>>> import numpy as np
>>> from numpy import linalg as LA
>>> np.set_printoptions(precision=3, suppress=True, linewidth=120, floatmode="fixed")
>>> m1 = np.load("arr.npy")
>>> print(m1)
[[ 8  7  3  8 -4 -3 -6 -5  3  7 -4  9]
 [ 4 -2  7 -3 -2 -3  5  3 -2  8  0  7]
 [ 8  7  3  8 -4 -3 -6 -5  3  7 -4  9]
 [ 8 -2  2  0 -9  6  0 -5  5  9 -3  8]]
>>> print(LA.matrix_rank(m1, rtol=0.1))
3
>>> print(LA.cond(m1) > 100)
True
>>> print(round(float(LA.norm(m1, 2) / LA.norm(m1)), 3))
0.861
>>> U, s, Vh = LA.svd(m1)
>>> print(s.round(3) + 0)
[33.231 16.001 11.342  0.000]
>>> print(np.argmax(s[:-1] / (s[1:] + 1e-6)) + 1)
3
>>> A2 = U[:, :3] @ np.diag(s[:3]) @ Vh[:3]
>>> print(round(LA.norm(m1 - A2, 2), 3), round(float(s[3]), 3))
0.0 0.0
>>> print(round(np.abs(m1 - A2).max(), 3))
0.0
>>> print(np.round(LA.norm(m1 - A2) / LA.norm(m1), 3))
0.0
>>> rng = np.random.default_rng(254)
>>> data = rng.normal(size=(38, 11)) + 10 * np.array([0, -2, 1, -2, 2, 2, -2, 0, 2, 2, -2])
>>> print(data)
[[  0.726 -20.326   7.648 -20.298  19.127  18.866 -20.067  -0.022  19.570  19.250 -20.930]
 [ -0.569 -19.911   9.783 -20.325  20.665  19.068 -21.169   1.357  19.353  17.785 -21.689]
 [ -2.210 -20.224   9.303 -19.009  20.917  19.407 -19.650  -0.440  20.211  19.061 -20.468]
 [  0.332 -22.258  10.519 -19.829  19.562  19.768 -20.653   0.181  20.992  21.507 -21.866]
 [  3.524 -20.743  11.692 -19.888  19.659  20.175 -19.368   0.034  18.708  18.929 -20.945]
 [  1.296 -20.191   9.177 -21.143  19.773  19.841 -20.759  -2.412  22.414  20.176 -19.502]
 [  0.037 -20.327   8.613 -19.890  20.336  18.736 -21.670   1.253  20.382  20.331 -18.284]
 [  0.971 -20.048  10.065 -20.355  18.484  19.211 -21.078   0.820  20.207  20.807 -20.807]
 [  0.493 -20.408   8.997 -19.529  21.150  19.775 -19.316  -1.048  19.431  20.636 -20.516]
 [ -0.558 -19.546  10.903 -20.060  18.339  20.659 -20.424   2.310  20.266  18.236 -20.066]
 [ -0.760 -20.318  10.328 -20.296  20.631  20.440 -19.645   1.027  19.788  20.305 -18.831]
 [ -0.438 -19.881  10.342 -19.018  21.007  19.874 -20.906  -1.287  18.959  19.148 -19.520]
 [  1.455 -19.587  10.709 -19.184  18.759  20.321 -20.932  -0.414  19.862  19.452 -19.616]
 [ -0.066 -20.128   8.348 -19.757  20.230  20.546 -19.822  -0.524  18.391  20.189 -19.695]
 [  0.687 -21.217  10.049 -19.101  20.489  21.057 -20.738  -0.280  20.095  19.203 -20.944]
 [ -1.454 -21.713  10.092 -20.907  19.023  20.637 -19.903   0.507  21.171  20.087 -20.176]
 [ -1.784 -20.985   9.612 -19.991  18.705  19.581 -18.677  -1.079  21.372  21.703 -21.036]
 [  0.122 -20.248   9.376 -20.948  19.836  19.213 -19.831   0.780  20.282  19.470 -19.845]
 [ -0.596 -19.982   9.655 -20.231  22.233  20.160 -20.103   0.880  19.757  20.120 -18.574]
 [ -0.972 -19.714  10.865 -21.181  18.826  21.215 -18.126   0.573  20.426  20.919 -20.244]
 [  1.068 -17.426  10.431 -19.599  20.337  20.624 -20.190  -0.168  20.805  19.705 -20.228]
 [ -0.538 -17.813   9.928 -20.366  18.104  20.664 -19.276   1.467  19.889  21.557 -19.474]
 [  0.747 -20.534  10.331 -19.781  19.425  20.595 -20.583   0.951  19.343  20.322 -19.493]
 [  0.671 -18.534   9.233 -19.524  20.826  20.844 -19.798   0.484  19.948  19.248 -19.085]
 [  1.501 -20.039  11.618 -18.458  22.127  20.440 -21.406  -0.238  18.988  21.449 -19.047]
 [ -0.557 -19.892  10.886 -21.897  20.329  21.060 -19.894   0.646  19.775  19.322 -19.817]
 [ -0.338 -20.552  11.264 -19.927  19.378  19.242 -18.266   0.436  18.417  19.458 -21.664]
 [  0.109 -20.663  11.642 -18.804  19.390  20.569 -19.644  -1.661  20.679  20.657 -21.284]
 [ -0.023 -20.836   9.243 -20.021  20.330  18.714 -20.135  -0.492  19.173  19.464 -20.400]
 [  1.317 -19.294   9.650 -20.161  18.321  20.350 -19.297  -0.606  22.032  21.349 -19.930]
 [  2.313 -20.171  10.296 -20.569  18.149  19.379 -19.473   0.657  21.071  20.860 -20.142]
 [  0.943 -20.597   9.685 -18.571  20.690  18.823 -21.650   0.308  19.147  20.406 -19.879]
 [  0.070 -20.701   9.326 -19.203  20.462  20.297 -20.263  -2.904  21.541  20.527 -19.896]
 [ -1.045 -21.172   7.337 -20.353  18.761  19.090 -19.437   0.396  22.823  20.870 -19.178]
 [ -1.623 -20.395  10.962 -21.009  18.446  20.482 -19.378  -0.737  20.521  20.308 -19.510]
 [  1.892 -19.995  10.966 -21.044  19.406  19.893 -20.611   0.131  18.743  19.783 -22.573]
 [  0.496 -18.940   7.149 -19.236  21.037  21.260 -19.248  -0.772  20.238  18.376 -22.129]
 [  0.429 -20.794  10.041 -19.243  22.426  19.480 -19.221  -1.357  20.806  20.346 -20.251]]
>>> d = LA.norm(data[:, None] - data[None], axis=-1)
>>> print(np.flatnonzero(d[14] < d.mean() / 2))
[14]
>>> print(d.shape)
(38, 38)
>>> print(np.unravel_index(d.round(6).argmax(), d.shape))
(np.int64(4), np.int64(33))
